$ ipython --no-banner

In [1]: import numpy as np

In [2]: np.set_printoptions(suppress=True, linewidth=140)

In [3]: X = np.array([[0.0, 0.0, 0.0], [0.0, 0.0, 0.0], [0.0, 0.0, 1.0]])

In [4]: Uu, sig, Vt = np.linalg.svd(X)

In [5]: V = Vt[:(sig > 1e-8).sum()]

In [6]: rng = np.random.default_rng(392)

In [7]: x0 = X[0] + 5 * X[2] + rng.integers(2) * np.eye(3)[1]

In [8]: x0
Out[8]: array([0., 1., 5.])

In [9]: np.allclose(V.T @ V @ x0, x0)
Out[9]: False

In [10]: np.linalg.matrix_rank(np.vstack([X, x0]))
Out[10]: np.int64(2)

In [11]: Uu, sig, Vt = np.linalg.svd(X)

In [12]: sig
Out[12]: array([1., 0., 0.])

In [13]: np.argmax(sig[:-1] / (sig[1:] + 1e-6)) + 1
Out[13]: np.int64(1)

In [14]: out = Uu[:, :1] @ np.diag(sig[:1]) @ Vt[:1]

In [15]: np.linalg.matrix_rank(out)
Out[15]: np.int64(1)

In [16]: out
Out[16]: 
array([[0., 0., 0.],
       [0., 0., 0.],
       [0., 0., 1.]])

In [17]: np.linalg.matrix_rank(X, rtol=0.05)
Out[17]: np.int64(1)

In [18]: round(float(np.linalg.norm(X - out) / np.linalg.norm(X)), 2)
Out[18]: 0.0

In [19]: w, V = np.linalg.eigh(X)

In [20]: x0 = np.array([0, 1, 1])

In [21]: (np.sign(V[:, -1].round(6)) == np.sign(V[0, -1].round(6))).astype(int)
Out[21]: array([1, 1, 0])

In [22]: x0 @ X @ x0 / (x0 @ x0), w[0], w[-1]
Out[22]: (np.float64(0.5), np.float64(0.0), np.float64(1.0))

In [23]: V * np.abs(w) @ V.T
Out[23]: 
array([[0., 0., 0.],
       [0., 0., 0.],
       [0., 0., 1.]])

In [24]: x0 @ X @ x0
Out[24]: np.float64(1.0)

In [25]: round(float(np.linalg.det(X[::-1])), 2)
Out[25]: 0.0

In [26]: mat = np.loadtxt("run7.csv", delimiter=",")

In [27]: mat.round(2)
Out[27]: 
array([[ 0.13, -0.22,  0.22,  0.13],
       [-0.22,  0.37, -0.37, -0.22],
       [ 0.22, -0.37,  0.37,  0.22],
       [ 0.13, -0.22,  0.22,  0.13]])

In [28]: # rows 0 and 3 are equal

In [29]: Uu, sig, Vt = np.linalg.svd(mat)

In [30]: sig.round(2) + 0
Out[30]: array([1., 0., 0., 0.])

In [31]: out = Uu[:, :1] @ np.diag(sig[:1]) @ Vt[:1]

In [32]: np.linalg.matrix_rank(mat, rtol=0.05)
Out[32]: np.int64(1)

In [33]: out.round(2)
Out[33]: 
array([[ 0.13, -0.22,  0.22,  0.13],
       [-0.22,  0.37, -0.37, -0.22],
       [ 0.22, -0.37,  0.37,  0.22],
       [ 0.13, -0.22,  0.22,  0.13]])

In [34]: r0 = np.array([0, -1])

In [35]: np.polyval(r0, out[3])
Out[35]: array([-1., -1., -1., -1.])

In [36]: np.round(np.correlate(out[3], out[0], "full"), 2)
Out[36]: array([ 0.02,  0.  , -0.05,  0.13, -0.05,  0.  ,  0.02])

In [37]: W0 = np.loadtxt("test15.csv", delimiter=",")

In [38]: W0
Out[38]: 
array([[1., 0., 1., 0.],
       [0., 1., 0., 1.],
       [1., 0., 1., 0.],
       [0., 1., 0., 1.]])

In [39]: np.allclose(W0[:-1].T @ np.linalg.lstsq(W0[:-1].T, W0[-1])[0], W0[-1])
Out[39]: True

In [40]: np.round(W0 @ np.linalg.pinv(W0) @ W0, 2)
Out[40]: 
array([[1., 0., 1., 0.],
       [0., 1., 0., 1.],
       [1., 0., 1., 0.],
       [0., 1., 0., 1.]])

In [41]: np.round(np.trace(np.linalg.pinv(W0) @ W0), 2)
Out[41]: np.float64(2.0)

In [42]: np.unique(W0.round(6), axis=0).shape
Out[42]: (2, 4)

In [43]: np.linalg.lstsq(W0[:-1].T, W0[-1])[2]
Out[43]: np.int32(2)

In [44]: K = np.load("m.npy")

In [45]: K.round(2)
Out[45]: 
array([[ 9.76,  2.1 ,  0.53],
       [-9.38, -3.37, -0.84],
       [-1.38, -9.61, -2.4 ],
       [-9.91,  1.33,  0.33],
       [-9.18, -3.86, -0.96],
       [ 9.99,  0.43,  0.11],
       [-4.47, -8.68, -2.17],
       [-9.78, -2.03, -0.51],
       [-7.82,  6.05,  1.51],
       [ 8.8 ,  4.61,  1.15],
       [ 6.67, -7.23, -1.81],
       [ 2.18, -9.47, -2.37]])

In [46]: Uu, sig, Vt = np.linalg.svd(K)

In [47]: sig.round(2) + 0
Out[47]: array([28.06, 20.31,  0.  ])

In [48]: out = Uu[:, :2] @ np.diag(sig[:2]) @ Vt[:2]

In [49]: np.linalg.matrix_rank(K, rtol=0.05)
Out[49]: np.int64(2)

In [50]: out.round(2)
Out[50]: 
array([[ 9.76,  2.1 ,  0.53],
       [-9.38, -3.37, -0.84],
       [-1.38, -9.61, -2.4 ],
       [-9.91,  1.33,  0.33],
       [-9.18, -3.86, -0.96],
       [ 9.99,  0.43,  0.11],
       [-4.47, -8.68, -2.17],
       [-9.78, -2.03, -0.51],
       [-7.82,  6.05,  1.51],
       [ 8.8 ,  4.61,  1.15],
       [ 6.67, -7.23, -1.81],
       [ 2.18, -9.47, -2.37]])

In [51]: round(np.linalg.norm(K - out, 2), 2), round(sig[2], 2)
Out[51]: (np.float64(0.0), np.float64(0.0))

In [52]: np.round(np.linalg.norm(K - out) / np.linalg.norm(K), 2)
Out[52]: np.float64(0.0)

In [53]: Xc = K - K.mean(axis=0)

In [54]: V = np.linalg.svd(Xc)[2][:2]

In [55]: out = Xc - Xc @ V.T @ V

In [56]: np.linalg.norm(out, axis=1).round(6).argmax()
Out[56]: np.int64(0)

In [57]: round(np.linalg.norm(out) / np.linalg.norm(Xc), 2)
Out[57]: np.float64(0.0)

In [58]: np.round((Xc @ V.T).std(axis=0), 2)
Out[58]: array([7.94, 5.38])

In [59]: def softmax(z):
    ...:     e = np.exp(z - z.max(axis=-1, keepdims=True))
    ...:     return e / e.sum(axis=-1, keepdims=True)
    ...: 

In [60]: np.round(softmax(K).sum(axis=1), 2)
Out[60]: array([1., 1., 1., 1., 1., 1., 1., 1., 1., 1., 1., 1.])

In [61]: np.round(softmax(K[7] + 2), 2) + 0
Out[61]: array([0.  , 0.18, 0.82])

In [62]: np.round(softmax(10 * K[7]), 2) + 0
Out[62]: array([0., 0., 1.])

In [63]: scores = K @ K.T / np.sqrt(3)

In [64]: softmax(scores).round(6).argmax(axis=1)
Out[64]: array([ 0,  1,  2,  3,  4,  5,  6,  7,  8,  9, 10, 11])

In [65]: np.round(softmax(scores)[7] @ K, 2)
Out[65]: array([-9.56, -2.67, -0.67])

In [66]: F = 3 * np.eye(4) + np.ones((4, 4))

In [67]: F
Out[67]: 
array([[4., 1., 1., 1.],
       [1., 4., 1., 1.],
       [1., 1., 4., 1.],
       [1., 1., 1., 4.]])

In [68]: # symmetric

In [69]: labels = rng.permutation(4)

In [70]: labels
Out[70]: array([1, 2, 0, 3])

In [71]: out = F[labels][:, labels]

In [72]: out
Out[72]: 
array([[4., 1., 1., 1.],
       [1., 4., 1., 1.],
       [1., 1., 4., 1.],
       [1., 1., 1., 4.]])

In [73]: np.allclose(out, F)
Out[73]: True

In [74]: np.diag(out)
Out[74]: array([4., 4., 4., 4.])

In [75]: Lm = np.linalg.cholesky(F)

In [76]: np.round(Lm @ Lm.T, 2)
Out[76]: 
array([[4., 1., 1., 1.],
       [1., 4., 1., 1.],
       [1., 1., 4., 1.],
       [1., 1., 1., 4.]])

In [77]: np.linalg.eigvalsh(F).min() > 0
Out[77]: np.True_

In [78]: np.prod(np.diag(Lm)) ** 2, round(np.linalg.det(F), 2)
Out[78]: (np.float64(189.0), np.float64(189.0))

In [79]: Lm.round(2)
Out[79]: 
array([[2.  , 0.  , 0.  , 0.  ],
       [0.5 , 1.94, 0.  , 0.  ],
       [0.5 , 0.39, 1.9 , 0.  ],
       [0.5 , 0.39, 0.32, 1.87]])

In [80]: w, V = np.linalg.eigh(F)

In [81]: np.unique(w.round(6) + 0, return_counts=True)[1]
Out[81]: array([3, 1])

In [82]: np.round(np.linalg.eigvalsh(F @ F), 2)
Out[82]: array([ 9.,  9.,  9., 49.])

In [83]: (w > 1e-8).sum(), (w < -1e-8).sum()
Out[83]: (np.int64(4), np.int64(0))

In [84]: w.round(2)
Out[84]: array([3., 3., 3., 7.])

In [85]: out = np.array([[2, 1, -3], [-1, 1, 3]])

In [86]: Z = np.kron(out, F)

In [87]: Z.shape
Out[87]: (8, 12)

In [88]: Z
Out[88]: 
array([[  8.,   2.,   2.,   2.,   4.,   1.,   1.,   1., -12.,  -3.,  -3.,  -3.],
       [  2.,   8.,   2.,   2.,   1.,   4.,   1.,   1.,  -3., -12.,  -3.,  -3.],
       [  2.,   2.,   8.,   2.,   1.,   1.,   4.,   1.,  -3.,  -3., -12.,  -3.],
       [  2.,   2.,   2.,   8.,   1.,   1.,   1.,   4.,  -3.,  -3.,  -3., -12.],
       [ -4.,  -1.,  -1.,  -1.,   4.,   1.,   1.,   1.,  12.,   3.,   3.,   3.],
       [ -1.,  -4.,  -1.,  -1.,   1.,   4.,   1.,   1.,   3.,  12.,   3.,   3.],
       [ -1.,  -1.,  -4.,  -1.,   1.,   1.,   4.,   1.,   3.,   3.,  12.,   3.],
       [ -1.,  -1.,  -1.,  -4.,   1.,   1.,   1.,   4.,   3.,   3.,   3.,  12.]])

In [89]: x0 = np.array([1, 2, 2, -1])

In [90]: target = F @ x0

In [91]: target
Out[91]: array([ 7., 10., 10.,  1.])

In [92]: np.round(np.linalg.solve(F, target), 2)
Out[92]: array([ 1.,  2.,  2., -1.])

In [93]: np.round(np.linalg.solve(F.T, F[1]), 2) + 0
Out[93]: array([0., 1., 0., 0.])

In [94]: np.round(np.linalg.solve(F, F[:, 0]), 2)
Out[94]: array([1., 0., 0., 0.])

In [95]: M = np.array([[1, 0, 0], [0, 2, 0], [1, 1, 2], [1, 1, 1]]) * (rng.random((4, 3)) < 0.3)

In [96]: M
Out[96]: 
array([[0, 0, 0],
       [0, 0, 0],
       [1, 0, 0],
       [1, 0, 1]])

In [97]: r = np.linalg.matrix_rank(M)

In [98]: r
Out[98]: np.int64(2)

In [99]: N = np.linalg.svd(M)[2][r:].T

In [100]: N.shape
Out[100]: (3, 1)

In [101]: [int(np.linalg.matrix_rank(M[:, :j + 1])) for j in range(3)]
Out[101]: [1, 1, 2]

In [102]: r0 = np.array([2, -1, -2])

In [103]: np.cross(X[1, :3], X[0, :3])
Out[103]: array([0., 0., 0.])

In [104]: [round(float(x), 2) for x in np.linalg.svd(M, compute_uv=False)[:3]]
Out[104]: [1.62, 0.62, 0.0]

In [105]: np.argsort(-np.linalg.norm(M, axis=0).round(6), kind="stable")[:3]
Out[105]: array([0, 2, 1])

In [106]: round(np.linalg.norm(M, 2) / np.linalg.norm(M), 2)
Out[106]: np.float64(0.93)

In [107]: Uu, sig, Vt = np.linalg.svd(M)

In [108]: V = Vt[:(sig > 1e-8).sum()]

In [109]: x0 = M[0] + 3 * M[3] + rng.integers(2) * np.eye(3)[1]

In [110]: x0
Out[110]: array([3., 0., 3.])

In [111]: np.linalg.matrix_rank(np.vstack([M, x0]))
Out[111]: np.int64(2)

In [112]: np.allclose(V.T @ V @ x0, x0)
Out[112]: True
